% python3 -q
>>> import numpy as np
>>> np.set_printoptions(suppress=True, linewidth=200)
>>> K = np.load("test5.npy")
>>> K
array([[  0.47,   6.95,   0.42,   0.16,  -0.99,  16.84,  -0.29,  -8.15],
       [  6.42,  10.27,  -0.54,   5.9 ,   7.56,  -0.57,  -7.57,  10.17],
       [ 10.13,   3.28,   6.27,  -6.82,  11.69,   5.88,   2.13,  -4.98],
       [-12.09,   3.96,  -2.78,  -2.35,   8.74,  -4.58,  -4.29,  10.45],
       [  9.89,  -7.09,   4.05,   9.21,  -6.54,   9.23,  -2.86,   3.78],
       [  6.41,  11.76,   1.31,  -0.14,  -6.68,   0.9 ,  10.12,   8.43],
       [ -0.66,   4.63,  -2.29,  14.8 ,   0.33,   0.06,   5.65,  11.03],
       [  8.05,   2.02,   4.58,  -8.28,   5.29,  10.68,   6.91,  -7.2 ],
       [  4.84,  -2.52,  -6.13,  -5.83, -13.22,   3.31,  -9.72,   4.3 ],
       [-16.1 ,   0.21,   2.  ,  -0.53,   2.05,   4.52,   2.07, -10.37],
       [ -4.  ,  -3.25,   5.71,   5.21,   9.02, -14.92,   2.78,   1.47],
       [  8.62,   6.56,   7.73,  -0.31,  -1.2 , -13.36,   6.23,  -2.02],
       [  3.09,   7.81,  12.92,   1.26,  12.24,  -2.58,   0.99,   1.82],
       [ -3.72,  14.56,   7.59,   7.28,  -5.25,   4.61,  -3.83,  -0.22],
       [-12.05,   6.16,   3.31,  -2.27,   3.42,   6.08, -11.96,  -3.  ],
       [  3.67,   5.1 ,  -4.13,  -7.19, -13.73,  -7.25,   6.66,  -2.51],
       [ -0.53, -10.24,  -1.95,   8.37,  11.78,   2.58,   1.47,  -8.58],
       [ 12.74,  10.04,  -6.53,   3.36,  -5.38,   2.17,   6.95,  -0.93],
       [ -2.8 ,   9.29,   5.74,   5.49, -11.84,  -5.56,  -8.29,   1.76],
       [ 10.47,   1.66,  -1.41,  13.88,  -4.05,   3.55,  -7.86,  -1.46],
       [ -1.99,   2.71,  11.79,   3.87,   8.4 ,   3.59,   9.38,   7.95],
       [  4.16,  10.53,   7.76,   3.83,  -6.84,   4.87,   0.75, -11.22],
       [ 13.39,  -1.79,  -0.83,  10.73,   2.42,   6.42,  -7.17,  -1.76],
       [  5.02, -14.21,   4.4 ,  -6.5 ,  -7.09,   6.74,  -3.81,   1.02],
       [  3.28,  -3.05,   0.63,   4.03,   9.24,  -9.19,  -4.93, -13.01],
       [  1.65,   8.96,   6.83,   9.58,  -4.28,   3.29,   5.22, -11.05],
       [  0.93,  -4.15,  -5.03,  -8.1 ,  -6.13,   2.43, -12.21,  -9.92],
       [  3.93, -10.42,  -2.82,  -9.59, -12.42,   4.31,  -1.83,  -0.07],
       [  3.51,  -6.86,   3.87,  12.52,  -8.84,   3.92,  -0.12,  -8.68],
       [ -2.96,   5.33,   1.14,   7.18,   7.05,   1.17,  -9.28,  13.15],
       [  9.19,  -3.46,   2.83,  10.23,   2.62,  -8.6 ,   6.26,  -8.42],
       [-10.07,   8.01,  -6.46,   1.85,   6.67,   3.25,   0.72,  11.56]])
>>> D = np.linalg.norm(K[:, None] - K[None], axis=-1)
>>> np.unravel_index(D.round(6).argmax(), D.shape)
(np.int64(20), np.int64(26))
>>> np.round(np.linalg.norm(K, axis=1), 2)
array([19.99, 20.  , 19.99, 20.  , 19.99, 20.  , 20.  , 20.  , 20.  , 20.  , 20.  , 20.  , 20.  , 20.  , 20.  , 20.  , 20.  , 20.  , 20.  , 20.  , 20.  , 20.  , 20.  , 20.  , 20.  , 20.  , 20.  ,
       20.  , 20.  , 20.  , 20.  , 20.  ])
>>> D[6].round(6).argsort(kind="stable")[:4]
array([ 6, 29, 31,  1])
>>> D[:5, :5].round(2)
array([[ 0.  , 29.07, 22.06, 33.15, 24.87],
       [29.07,  0.  , 25.56, 22.  , 26.52],
       [22.06, 25.56,  0.  , 31.52, 28.54],
       [33.15, 22.  , 31.52,  0.  , 35.44],
       [24.87, 26.52, 28.54, 35.44,  0.  ]])
>>> W0 = np.load("layer1.npy")
>>> W0
array([[0, 0, 1, 0, 1],
       [0, 0, 1, 0, 0],
       [1, 1, 0, 0, 1],
       [0, 0, 0, 0, 0],
       [1, 0, 1, 0, 0]])
>>> # null space of dimension 1
>>> [round(float(x), 2) for x in np.linalg.svd(W0, compute_uv=False)[:3]]
[2.17, 1.48, 1.0]
>>> np.linalg.cond(W0) > 100
np.True_
>>> np.kron(np.eye(2, dtype=int), W0)
array([[0, 0, 1, 0, 1, 0, 0, 0, 0, 0],
       [0, 0, 1, 0, 0, 0, 0, 0, 0, 0],
       [1, 1, 0, 0, 1, 0, 0, 0, 0, 0],
       [0, 0, 0, 0, 0, 0, 0, 0, 0, 0],
       [1, 0, 1, 0, 0, 0, 0, 0, 0, 0],
       [0, 0, 0, 0, 0, 0, 0, 1, 0, 1],
       [0, 0, 0, 0, 0, 0, 0, 1, 0, 0],
       [0, 0, 0, 0, 0, 1, 1, 0, 0, 1],
       [0, 0, 0, 0, 0, 0, 0, 0, 0, 0],
       [0, 0, 0, 0, 0, 1, 0, 1, 0, 0]])
>>> np.round(np.linalg.det(2 * W0), 2), round(np.linalg.det(W0), 2)
(np.float64(0.0), np.float64(0.0))
>>> np.round(np.linalg.eigvals(W0), 2)
array([ 2.17,  0.31, -1.  , -1.48,  0.  ])
>>> np.einsum("ij,ji->", W0, W0)
np.int64(8)
>>> theta = np.radians(100)
>>> r_ = np.eye(5)
>>> r_[0, 0] = r_[1, 1] = np.cos(theta)
>>> r_[0, 1], r_[1, 0] = -np.sin(theta), np.sin(theta)
>>> r_.round(2)
array([[-0.17, -0.98,  0.  ,  0.  ,  0.  ],
       [ 0.98, -0.17,  0.  ,  0.  ,  0.  ],
       [ 0.  ,  0.  ,  1.  ,  0.  ,  0.  ],
       [ 0.  ,  0.  ,  0.  ,  1.  ,  0.  ],
       [ 0.  ,  0.  ,  0.  ,  0.  ,  1.  ]])
>>> out = W0 @ r_.T
>>> np.round(np.abs(out - W0).max(axis=0), 2)
array([2.16, 0.98, 0.  , 0.  , 0.  ])
>>> out.round(2)
array([[ 0.  ,  0.  ,  1.  ,  0.  ,  1.  ],
       [ 0.  ,  0.  ,  1.  ,  0.  ,  0.  ],
       [-1.16,  0.81,  0.  ,  0.  ,  1.  ],
       [ 0.  ,  0.  ,  0.  ,  0.  ,  0.  ],
       [-0.17,  0.98,  1.  ,  0.  ,  0.  ]])
>>> round(np.linalg.det(r_), 2), np.round(np.trace(r_), 2)
(np.float64(1.0), np.float64(2.65))
>>> np.round(np.linalg.svd(W0, compute_uv=False), 2), np.round(np.linalg.svd(out, compute_uv=False), 2)
(array([2.17, 1.48, 1.  , 0.31, 0.  ]), array([2.17, 1.48, 1.  , 0.31, 0.  ]))
>>> np.allclose(np.linalg.norm(W0, axis=1), np.linalg.norm(out, axis=1))
True
